$ python -q
>>> import numpy as np
>>> from numpy import linalg as LA
>>> np.set_printoptions(precision=2, suppress=True, linewidth=120, floatmode="fixed")
>>> def rd(a):
...     return np.round(a, 2) + 0
... 
>>> feats = np.loadtxt("run10.csv", delimiter=",")
>>> feats
array([[ 0.00,  0.00, -1.00,  5.00, -2.00, -5.00, -2.00, -5.00, -2.00,  3.00,  1.00, -4.00,  5.00,  0.00,  1.00],
       [ 0.00,  0.00,  2.00, -4.00,  0.00,  2.00,  0.00,  1.00,  1.00, -1.00, -4.00, -3.00,  3.00,  4.00,  1.00],
       [ 1.00, -2.00,  0.00, -6.00,  4.00, -5.00, -1.00,  0.00, -2.00,  0.00, -2.00, -3.00,  0.00,  3.00,  3.00],
       [-5.00,  4.00,  6.00,  0.00,  6.00,  4.00,  4.00, -2.00,  4.00,  0.00, -2.00, -1.00, -6.00, -5.00,  5.00],
       [ 2.00,  0.00, -4.00, -6.00,  0.00,  1.00,  2.00, -1.00,  0.00,  1.00,  3.00,  0.00,  2.00,  4.00,  2.00],
       [ 5.00, -2.00,  5.00, -4.00, -1.00,  0.00, -2.00,  2.00,  5.00,  2.00, -3.00,  2.00,  3.00,  2.00, -2.00],
       [ 2.00,  0.00,  1.00, -4.00, -2.00,  2.00,  0.00,  3.00, -1.00,  1.00, -2.00,  0.00, -2.00,  1.00,  3.00],
       [ 5.00, -1.00,  0.00,  2.00,  1.00, -2.00, -3.00,  0.00,  0.00, -4.00,  0.00,  0.00,  0.00, -1.00,  6.00],
       [ 2.00, -1.00,  2.00, -4.00,  0.00, -5.00,  1.00,  0.00,  0.00,  3.00,  0.00,  1.00, -2.00,  0.00,  3.00],
       [-3.00,  1.00,  0.00,  0.00, -1.00, -2.00, -1.00,  4.00, -3.00,  0.00, -2.00, -3.00, -2.00, -3.00,  4.00],
       [-1.00,  4.00,  2.00,  2.00, -3.00,  3.00,  2.00,  0.00,  0.00,  2.00,  0.00, -2.00,  3.00,  4.00, -1.00],
       [ 4.00,  3.00,  3.00,  1.00,  0.00, -2.00,  0.00,  0.00, -1.00,  3.00,  2.00,  0.00, -2.00,  1.00, -3.00],
       [-5.00, -3.00,  0.00,  6.00, -2.00, -3.00,  2.00,  0.00,  2.00,  2.00, -3.00,  2.00,  0.00,  4.00, -2.00],
       [ 0.00, -4.00, -3.00,  5.00, -4.00, -2.00, -1.00,  1.00,  0.00,  3.00, -4.00, -1.00, -4.00,  0.00, -4.00],
       [-1.00, -1.00, -3.00, -5.00, -2.00,  2.00, -3.00, -6.00, -3.00, -4.00,  1.00,  3.00,  2.00,  4.00,  0.00]])
>>> print(rd(LA.norm(feats, 2) / LA.norm(feats)))
0.46
>>> LA.matrix_rank(feats, rtol=0.1)
np.int64(12)
